$ python -q
>>> import numpy as np
>>> from numpy import linalg as LA
>>> np.set_printoptions(precision=1, suppress=True, linewidth=120)
>>> J = np.load("dump.npy")
>>> J
array([[ 0.3,  0. ,  1. ,  0. ,  0. ,  0. ],
       [ 0. ,  1. ,  0. ,  0. ,  0. ,  0. ],
       [-1. ,  0. ,  0.3,  0. ,  0. ,  0. ],
       [ 0. ,  0. ,  0. ,  1. ,  0. ,  0. ],
       [ 0. ,  0. ,  0. ,  0. ,  1. ,  0. ],
       [ 0. ,  0. ,  0. ,  0. ,  0. ,  1. ]])
>>> # 5 groups of indices that never mix
>>> vec = np.array([-3, 4, 3, 0, 4, -5])
>>> np.einsum("ij,j->i", J, vec)
array([ 1.9,  4. ,  3.8,  0. ,  4. , -5. ])
>>> np.sign((J @ vec).round(6))
array([ 1.,  1.,  1.,  0.,  1., -1.])
>>> (J * vec).sum(axis=1)
array([ 1.9,  4. ,  3.8,  0. ,  4. , -5. ])
>>> J @ np.eye(6)[1]
array([0., 1., 0., 0., 0., 0.])
>>> LA.norm(J, axis=0)
array([1., 1., 1., 1., 1., 1.])
>>> round(float(LA.norm(J[2], 1)), 1), round(float(LA.norm(J[2], np.inf)), 1)
(1.3, 1.0)
>>> np.round(LA.norm(J, "nuc"), 1)
np.float64(6.0)
>>> LA.matrix_rank(J)
np.int64(6)
>>> J - J[0]
array([[ 0. ,  0. ,  0. ,  0. ,  0. ,  0. ],
       [-0.3,  1. , -1. ,  0. ,  0. ,  0. ],
       [-1.3,  0. , -0.6,  0. ,  0. ,  0. ],
       [-0.3,  0. , -1. ,  1. ,  0. ,  0. ],
       [-0.3,  0. , -1. ,  0. ,  1. ,  0. ],
       [-0.3,  0. , -1. ,  0. ,  0. ,  1. ]])
>>> np.abs(J).max()
np.float64(1.0)
>>> J.sum(axis=0)
array([-0.6,  1. ,  1.3,  1. ,  1. ,  1. ])
>>> Q, V = LA.qr(J[:, :4])[0], LA.qr(J[:, 4:])[0]
>>> sigma = LA.svd(Q.T @ V, compute_uv=False)
>>> (sigma > 0.9).sum()
np.int64(0)
>>> sigma
array([0., 0.])
>>> round(LA.norm(Q @ Q.T - V @ V.T, 2), 1)
np.float64(1.0)
>>> np.sort(LA.eigvals(J).real)
array([0.3, 0.3, 1. , 1. , 1. , 1. ])
>>> round(float(LA.det(J)), 1)
1.0
>>> J @ J
array([[-0.8,  0. ,  0.6,  0. ,  0. ,  0. ],
       [ 0. ,  1. ,  0. ,  0. ,  0. ,  0. ],
       [-0.6,  0. , -0.8,  0. ,  0. ,  0. ],
       [ 0. ,  0. ,  0. ,  1. ,  0. ,  0. ],
       [ 0. ,  0. ,  0. ,  0. ,  1. ,  0. ],
       [ 0. ,  0. ,  0. ,  0. ,  0. ,  1. ]])
>>> (LA.matrix_power((J != 0) + (J.T != 0) + np.eye(6), 6) > 0).astype(int)
array([[1, 0, 1, 0, 0, 0],
       [0, 1, 0, 0, 0, 0],
       [1, 0, 1, 0, 0, 0],
       [0, 0, 0, 1, 0, 0],
       [0, 0, 0, 0, 1, 0],
       [0, 0, 0, 0, 0, 1]])
>>> W0 = np.load("a.npy")
>>> W0
array([[-1.,  1.,  0.,  0.,  0.,  0.,  0.,  0.,  0.],
       [ 0., -1.,  1.,  0.,  0.,  0.,  0.,  0.,  0.],
       [ 0.,  0., -1.,  1.,  0.,  0.,  0.,  0.,  0.],
       [ 0.,  0.,  0., -1.,  1.,  0.,  0.,  0.,  0.],
       [ 0.,  0.,  0.,  0., -1.,  1.,  0.,  0.,  0.],
       [ 0.,  0.,  0.,  0.,  0., -1.,  1.,  0.,  0.],
       [ 0.,  0.,  0.,  0.,  0.,  0., -1.,  1.,  0.],
       [ 0.,  0.,  0.,  0.,  0.,  0.,  0., -1.,  1.],
       [ 0.,  0.,  0.,  0.,  0.,  0.,  0.,  0., -1.]])
>>> # triangular
>>> Uu, sigma, Vt = LA.svd(W0, full_matrices=False)
>>> np.round(Vt @ Vt.T, 1) + 0
array([[1., 0., 0., 0., 0., 0., 0., 0., 0.],
       [0., 1., 0., 0., 0., 0., 0., 0., 0.],
       [0., 0., 1., 0., 0., 0., 0., 0., 0.],
       [0., 0., 0., 1., 0., 0., 0., 0., 0.],
       [0., 0., 0., 0., 1., 0., 0., 0., 0.],
       [0., 0., 0., 0., 0., 1., 0., 0., 0.],
       [0., 0., 0., 0., 0., 0., 1., 0., 0.],
       [0., 0., 0., 0., 0., 0., 0., 1., 0.],
       [0., 0., 0., 0., 0., 0., 0., 0., 1.]])
>>> sigma
array([2. , 1.9, 1.8, 1.6, 1.4, 1.1, 0.8, 0.5, 0.2])
>>> np.cumsum(sigma ** 2) / np.sum(sigma ** 2)
array([0.2, 0.4, 0.6, 0.8, 0.9, 0.9, 1. , 1. , 1. ])
>>> round(np.sqrt((sigma ** 2).sum()), 1), round(LA.norm(W0), 1)
(np.float64(4.1), np.float64(4.1))
